% ipython --no-banner

In [1]: import numpy as np

In [2]: from numpy import linalg as LA

In [3]: np.set_printoptions(suppress=True, linewidth=140)

In [4]: rnd = lambda a: np.round(a, 3) + 0

In [5]: M = np.loadtxt("a.csv", delimiter=",")

In [6]: M
Out[6]: 
array([[1.   , 0.5  , 0.25 , 0.125, 0.062, 0.031, 0.016, 0.008, 0.004],
       [0.5  , 1.   , 0.5  , 0.25 , 0.125, 0.062, 0.031, 0.016, 0.008],
       [0.25 , 0.5  , 1.   , 0.5  , 0.25 , 0.125, 0.062, 0.031, 0.016],
       [0.125, 0.25 , 0.5  , 1.   , 0.5  , 0.25 , 0.125, 0.062, 0.031],
       [0.062, 0.125, 0.25 , 0.5  , 1.   , 0.5  , 0.25 , 0.125, 0.062],
       [0.031, 0.062, 0.125, 0.25 , 0.5  , 1.   , 0.5  , 0.25 , 0.125],
       [0.016, 0.031, 0.062, 0.125, 0.25 , 0.5  , 1.   , 0.5  , 0.25 ],
       [0.008, 0.016, 0.031, 0.062, 0.125, 0.25 , 0.5  , 1.   , 0.5  ],
       [0.004, 0.008, 0.016, 0.031, 0.062, 0.125, 0.25 , 0.5  , 1.   ]])

In [7]: # symmetric, so the eigenvalues are real

In [8]: A2 = M / np.sqrt((M ** 2).mean(axis=1, keepdims=True))

In [9]: LA.matrix_rank(M - M.mean(axis=1, keepdims=True))
Out[9]: np.int64(8)

In [10]: LA.matrix_rank(A2) == LA.matrix_rank(M)
Out[10]: np.True_

In [11]: w, vecs = LA.eigh(M)

In [12]: (w > 1e-8).sum(), (w < -1e-8).sum()
Out[12]: (np.int64(9), np.int64(0))

In [13]: rnd(vecs.T @ M @ vecs)
Out[13]: 
array([[0.342, 0.   , 0.   , 0.   , 0.   , 0.   , 0.   , 0.   , 0.   ],
       [0.   , 0.369, 0.   , 0.   , 0.   , 0.   , 0.   , 0.   , 0.   ],
       [0.   , 0.   , 0.421, 0.   , 0.   , 0.   , 0.   , 0.   , 0.   ],
       [0.   , 0.   , 0.   , 0.507, 0.   , 0.   , 0.   , 0.   , 0.   ],
       [0.   , 0.   , 0.   , 0.   , 0.649, 0.   , 0.   , 0.   , 0.   ],
       [0.   , 0.   , 0.   , 0.   , 0.   , 0.889, 0.   , 0.   , 0.   ],
       [0.   , 0.   , 0.   , 0.   , 0.   , 0.   , 1.288, 0.   , 0.   ],
       [0.   , 0.   , 0.   , 0.   , 0.   , 0.   , 0.   , 1.903, 0.   ],
       [0.   , 0.   , 0.   , 0.   , 0.   , 0.   , 0.   , 0.   , 2.633]])
